In [1]: import numpy as np

In [2]: np.set_printoptions(precision=3, suppress=True, linewidth=100)

In [3]: arr = np.array([[22.0, 0.0, -6.0, 20.0],
   ...:     [-28.0, -9.0, 6.0, -17.0],
   ...:     [-28.0, 0.0, 8.0, -28.0],
   ...:     [-28.0, 0.0, 6.0, -26.0]])

In [4]: C2 = arr.T @ arr

In [5]: np.allclose(C2, C2.T)
Out[5]: True

In [6]: np.linalg.svd(arr, compute_uv=False) ** 2
Out[6]: array([5132.172,  103.02 ,    2.153,    0.656])

In [7]: np.linalg.matrix_rank(C2)
Out[7]: np.int64(4)

In [8]: C2
Out[8]: 
array([[2836.,  252., -692., 2428.],
       [ 252.,   81.,  -54.,  153.],
       [-692.,  -54.,  172., -602.],
       [2428.,  153., -602., 2149.]])

In [9]: np.diag(C2)
Out[9]: array([2836.,   81.,  172., 2149.])

In [10]: np.linalg.eigvalsh(C2)[::-1]
Out[10]: array([5132.172,  103.02 ,    2.153,    0.656])

In [11]: u = np.array([2, -1, 5, 3])

In [12]: out = arr + np.outer(u, np.eye(4)[2])

In [13]: out
Out[13]: 
array([[ 22.,   0.,  -4.,  20.],
       [-28.,  -9.,   5., -17.],
       [-28.,   0.,  13., -28.],
       [-28.,   0.,   9., -26.]])

In [14]: round(np.linalg.det(out) / np.linalg.det(arr), 3), round(1 + np.linalg.solve(arr, u)[2], 3)
Out[14]: (np.float64(-1.292), np.float64(-1.292))

In [15]: np.linalg.matrix_rank(out - arr)
Out[15]: np.int64(1)

In [16]: A = np.loadtxt("x.csv", delimiter=",")

In [17]: A
Out[17]: 
array([[ -4.974,   2.905,   5.171,   0.754,  -0.566,  -3.493,  -2.194,   1.486,  -3.828],
       [ -3.171,   2.375,  -0.173,  -0.273,   2.6  ,  -5.63 ,   6.698,   6.888,   0.106],
       [ -6.15 ,   6.277,   0.392,  -3.311,  -1.091,  -4.502,   1.215,   3.778,   0.635],
       [  4.612,  -2.718,   2.571,   7.385,   7.396,  -4.521,   9.512,   3.102,  -3.127],
       [ -3.813,   3.377,  -0.627,  -4.112,  -3.788,   0.782,  -4.503,  -0.994,   1.294],
       [ -1.471,   0.472,  -1.587,  -4.935,  -6.51 ,   6.111, -10.204,  -5.814,   2.018],
       [  1.416,   3.607,   3.2  ,   4.197,   3.971,  -4.629,   5.014,  -0.35 ,  -2.206],
       [  1.299,   2.086,   6.778,   6.903,   4.729,  -5.105,   3.597,  -0.816,  -5.396],
       [ -3.212,   5.202,  -1.175,  -1.986,   1.02 ,  -4.6  ,   4.808,   4.086,   1.603],
       [ -7.977,   4.869,   3.388,  -4.013,  -5.004,  -1.077,  -7.478,   0.002,  -1.729],
       [ -0.717,   0.826,  -5.592,  -6.014,  -4.282,   4.187,  -3.613,  -1.605,   5.011],
       [  2.108,   3.11 ,  -1.372,   0.211,   1.093,  -0.764,   2.471,  -2.005,   1.727],
       [  0.173,  -4.319,  -2.397,  -1.519,  -0.953,   2.477,  -0.791,   1.908,   1.17 ],
       [  3.387,   0.296,   3.225,   4.877,   3.213,  -1.501,   2.195,  -2.612,  -2.624],
       [  0.123,  -0.608,  -6.782,  -6.59 ,  -4.9  ,   5.798,  -4.422,  -2.153,   5.805],
       [ -2.011,  -6.09 ,   1.582,  -0.705,  -2.998,   3.684,  -6.581,   0.59 ,  -2.172],
       [ -4.197,   5.999,   0.213,  -2.094,  -0.014,  -4.42 ,   2.517,   2.923,   0.672],
       [  6.018,   1.196,  -4.402,   1.576,   4.203,  -0.947,   8.379,  -0.476,   3.593],
       [ -5.483,   1.523,   0.406,  -2.936,  -1.717,  -2.061,  -0.769,   4.395,  -0.196],
       [ -3.493,   2.679,  -3.439,  -4.4  ,  -1.294,  -1.476,   1.872,   4.034,   3.055],
       [ -4.174,   4.27 ,   2.991,  -1.6  ,  -2.788,  -0.923,  -4.876,  -1.828,  -1.515],
       [ -0.789,   3.081,  -1.574,   0.094,   3.402,  -5.097,   8.239,   5.185,   1.365],
       [ -8.385,   0.909,   4.794,  -3.708,  -6.625,   1.476, -11.811,  -0.577,  -3.45 ],
       [ -6.441,   4.561,  10.255,   3.122,  -0.585,  -5.017,  -4.896,  -0.521,  -7.501],
       [ -3.587,   4.005,  -0.793,  -3.43 ,  -2.209,  -0.996,  -1.409,   0.671,   1.399]])

In [18]: theta = np.radians(72)

In [19]: R = np.eye(9)

In [20]: R[2, 2] = R[4, 4] = np.cos(theta)

In [21]: R[2, 4], R[4, 2] = -np.sin(theta), np.sin(theta)

In [22]: R
Out[22]: 
array([[ 1.   ,  0.   ,  0.   ,  0.   ,  0.   ,  0.   ,  0.   ,  0.   ,  0.   ],
       [ 0.   ,  1.   ,  0.   ,  0.   ,  0.   ,  0.   ,  0.   ,  0.   ,  0.   ],
       [ 0.   ,  0.   ,  0.309,  0.   , -0.951,  0.   ,  0.   ,  0.   ,  0.   ],
       [ 0.   ,  0.   ,  0.   ,  1.   ,  0.   ,  0.   ,  0.   ,  0.   ,  0.   ],
       [ 0.   ,  0.   ,  0.951,  0.   ,  0.309,  0.   ,  0.   ,  0.   ,  0.   ],
       [ 0.   ,  0.   ,  0.   ,  0.   ,  0.   ,  1.   ,  0.   ,  0.   ,  0.   ],
       [ 0.   ,  0.   ,  0.   ,  0.   ,  0.   ,  0.   ,  1.   ,  0.   ,  0.   ],
       [ 0.   ,  0.   ,  0.   ,  0.   ,  0.   ,  0.   ,  0.   ,  1.   ,  0.   ],
       [ 0.   ,  0.   ,  0.   ,  0.   ,  0.   ,  0.   ,  0.   ,  0.   ,  1.   ]])

In [23]: out = A @ R.T

In [24]: np.round(np.linalg.det(R), 3), round(float(np.trace(R)), 3)
Out[24]: (np.float64(1.0), 7.618)

In [25]: np.allclose(np.linalg.norm(A, axis=1), np.linalg.norm(out, axis=1))
Out[25]: True

In [26]: np.linalg.svd(A, compute_uv=False), np.linalg.svd(out, compute_uv=False)
Out[26]: 
(array([40.59 , 31.356, 25.889, 13.147,  0.139,  0.108,  0.106,  0.097,  0.054]),
 array([40.59 , 31.356, 25.889, 13.147,  0.139,  0.108,  0.106,  0.097,  0.054]))
